$ python3 -q
>>> import numpy as np
>>> import numpy.linalg as la
>>> np.set_printoptions(precision=2, suppress=True, linewidth=100, legacy="1.25")
>>> mat = np.array([[1, -2, 1, -2, 1, -2],
...     [-1, 0, -1, 0, -1, 0],
...     [-1, 2, -1, 2, -1, 2],
...     [1, -2, 1, -2, 1, -2],
...     [-1, 0, -1, 0, -1, 0],
...     [-1, 2, -1, 2, -1, 2]])
>>> # column 2 repeats column 0
>>> la.cond(mat) > 100
True
>>> np.round(la.norm(mat, 2) / la.norm(mat), 2)
0.96
>>> la.matrix_rank(mat)
2
>>> mat.mean(axis=0)
array([-0.33,  0.  , -0.33,  0.  , -0.33,  0.  ])
>>> mat[:, 6]
Traceback (most recent call last):
  File "<python-input-9>", line 1, in <module>
    mat[:, 6]
    ~~~^^^^^^
IndexError: index 6 is out of bounds for axis 1 with size 6
>>> np.unravel_index(np.abs(mat).argmax(), mat.shape)
(0, 1)
>>> np.abs(mat).max()
2
>>> mat.shape
(6, 6)
>>> mat[6]
Traceback (most recent call last):
  File "<python-input-13>", line 1, in <module>
    mat[6]
    ~~~^^^
IndexError: index 6 is out of bounds for axis 0 with size 6
>>> np.zeros(6, 6)
Traceback (most recent call last):
  File "<python-input-14>", line 1, in <module>
    np.zeros(6, 6)
    ~~~~~~~~^^^^^^
TypeError: Cannot interpret '6' as a data type
>>> K = np.loadtxt("out6.csv", delimiter=",")
>>> K
array([[  1.,   1.,   1.,   2.,   0.,  -1.,  -2.,  -2.,   1.],
       [  2., -15.,   0.,   0.,  -2.,   0.,  -2.,   2.,   2.],
       [ -2.,   2., -15.,   0.,   1.,   0.,  -1.,   1.,   1.],
       [ -2.,  -1.,   0.,   2.,   0.,   1.,   2.,  -2.,   1.],
       [ -1.,  -2.,   1.,   2.,  15.,   1.,   1.,  -2.,  -2.],
       [  0.,  -2.,   0.,   0.,   2.,  -3.,  -2.,   0.,   1.],
       [  0.,  -1.,   0.,  -2.,   0.,   2.,  -6.,  -2.,  -2.],
       [ -2.,  -2.,  -1.,   2.,   2.,  -1.,   0.,  -8.,   2.],
       [  0.,   1.,   0.,  -2.,   0.,   1.,   1.,   0.,   5.]])
>>> def softmax(z):
...     e = np.exp(z - z.max(axis=-1, keepdims=True))
...     return e / e.sum(axis=-1, keepdims=True)
... 
>>> softmax(K).sum(axis=1)
array([1., 1., 1., 1., 1., 1., 1., 1., 1.])
>>> np.round(softmax(10 * K[1]), 2) + 0
array([0.33, 0.  , 0.  , 0.  , 0.  , 0.  , 0.  , 0.33, 0.33])
>>> att = K @ K.T / np.sqrt(9)
>>> np.round(softmax(att + np.triu(np.full(att.shape, -np.inf), 1)), 2) + 0
array([[1.  , 0.  , 0.  , 0.  , 0.  , 0.  , 0.  , 0.  , 0.  ],
       [0.  , 1.  , 0.  , 0.  , 0.  , 0.  , 0.  , 0.  , 0.  ],
       [0.  , 0.  , 1.  , 0.  , 0.  , 0.  , 0.  , 0.  , 0.  ],
       [0.  , 0.01, 0.  , 0.99, 0.  , 0.  , 0.  , 0.  , 0.  ],
       [0.  , 0.  , 0.  , 0.  , 1.  , 0.  , 0.  , 0.  , 0.  ],
       [0.  , 0.82, 0.  , 0.  , 0.15, 0.03, 0.  , 0.  , 0.  ],
       [0.  , 0.  , 0.  , 0.  , 0.  , 0.  , 1.  , 0.  , 0.  ],
       [0.  , 0.  , 0.  , 0.  , 0.  , 0.  , 0.  , 1.  , 0.  ],
       [0.  , 0.  , 0.  , 0.  , 0.  , 0.  , 0.  , 0.  , 1.  ]])
>>> np.round(softmax(att), 2) + 0
array([[0.41, 0.  , 0.  , 0.  , 0.  , 0.01, 0.01, 0.57, 0.  ],
       [0.  , 1.  , 0.  , 0.  , 0.  , 0.  , 0.  , 0.  , 0.  ],
       [0.  , 0.  , 1.  , 0.  , 0.  , 0.  , 0.  , 0.  , 0.  ],
       [0.  , 0.  , 0.  , 0.06, 0.01, 0.  , 0.  , 0.93, 0.  ],
       [0.  , 0.  , 0.  , 0.  , 1.  , 0.  , 0.  , 0.  , 0.  ],
       [0.  , 0.82, 0.  , 0.  , 0.15, 0.03, 0.  , 0.  , 0.  ],
       [0.  , 0.  , 0.  , 0.  , 0.  , 0.  , 1.  , 0.  , 0.  ],
       [0.  , 0.  , 0.  , 0.  , 0.  , 0.  , 0.  , 1.  , 0.  ],
       [0.  , 0.  , 0.  , 0.  , 0.  , 0.  , 0.  , 0.  , 1.  ]])
